$ python3 -q
>>> import numpy as np
>>> np.set_printoptions(suppress=True, linewidth=100)
>>> rnd = lambda a: np.round(a, 2) + 0
>>> sv = 20 * 0.7 ** np.arange(3)
>>> rng = np.random.default_rng(484947)
>>> mat = rng.normal(size=(23, 3)) * rng.permutation(sv)
>>> rnd(mat)
array([[ -2.05,   5.  , -21.5 ],
       [ 11.62,   1.9 ,  10.5 ],
       [ -6.15,  12.72,  -8.73],
       [-14.35, -15.21,  -0.45],
       [ 23.01,  -5.17, -12.57],
       [  5.77,  -7.47, -42.79],
       [ -3.54,   3.33, -18.44],
       [ 15.73,   7.87,   8.19],
       [  6.47, -13.32,   4.97],
       [  0.39,   1.41,   9.97],
       [  7.49,  15.49,  14.1 ],
       [ 14.1 , -18.92,  -6.31],
       [  1.88, -14.06,  -9.25],
       [  5.16,   1.24, -22.03],
       [-14.46,  10.26,   2.54],
       [ -2.11,  -5.07,  -5.84],
       [  5.31,   0.43,  -6.04],
       [  3.64,  23.53, -21.07],
       [-25.5 ,  20.4 ,   3.52],
       [-20.83, -22.5 , -15.85],
       [ -8.83,  -3.56,   9.28],
       [ 10.75,  12.73,  -8.42],
       [-11.59, -39.04,  13.54]])
>>> x0 = np.array([-2, -2, -3])
>>> y = mat @ x0
>>> rnd(np.linalg.lstsq(mat, y)[0])
array([-2., -2., -3.])
>>> rnd(np.linalg.solve(mat.T @ mat, mat.T @ y))
array([-2., -2., -3.])
>>> y = y + 0.05 * rng.normal(size=23)
>>> rnd(y)
array([ 58.6 , -58.52,  13.04,  60.58,   2.04, 131.71,  55.84, -71.64,  -1.25, -33.51, -88.26,
        28.61,  52.08,  53.25,   0.9 ,  31.79,   6.65,   8.83,  -0.33, 134.12,  -3.12, -21.7 ,
        60.62])
>>> beta, *_ = np.linalg.lstsq(mat, y)
>>> rnd(beta)
array([-2., -2., -3.])
>>> [round(float(np.linalg.norm(np.linalg.solve(mat.T @ mat + lam * np.eye(3), mat.T @ y))), 2) for lam in (0, 1, 10, 100)]
[4.12, 4.12, 4.11, 4.03]
>>> proj = mat @ np.linalg.solve(mat.T @ mat, mat.T)
>>> rnd(np.trace(proj))
np.float64(3.0)
>>> np.linalg.matrix_rank(np.eye(23) - proj)
np.int64(20)
>>> np.allclose(proj @ proj, proj)
True
>>> q, r_ = np.linalg.qr(mat)
>>> rnd(q @ r_)
array([[ -2.05,   5.  , -21.5 ],
       [ 11.62,   1.9 ,  10.5 ],
       [ -6.15,  12.72,  -8.73],
       [-14.35, -15.21,  -0.45],
       [ 23.01,  -5.17, -12.57],
       [  5.77,  -7.47, -42.79],
       [ -3.54,   3.33, -18.44],
       [ 15.73,   7.87,   8.19],
       [  6.47, -13.32,   4.97],
       [  0.39,   1.41,   9.97],
       [  7.49,  15.49,  14.1 ],
       [ 14.1 , -18.92,  -6.31],
       [  1.88, -14.06,  -9.25],
       [  5.16,   1.24, -22.03],
       [-14.46,  10.26,   2.54],
       [ -2.11,  -5.07,  -5.84],
       [  5.31,   0.43,  -6.04],
       [  3.64,  23.53, -21.07],
       [-25.5 ,  20.4 ,   3.52],
       [-20.83, -22.5 , -15.85],
       [ -8.83,  -3.56,   9.28],
       [ 10.75,  12.73,  -8.42],
       [-11.59, -39.04,  13.54]])
>>> q.shape, r_.shape
((23, 3), (3, 3))
>>> rnd(np.abs(np.diag(r_)))
array([56.57, 69.41, 71.05])
>>> np.trace(q @ q.T)
np.float64(3.0)
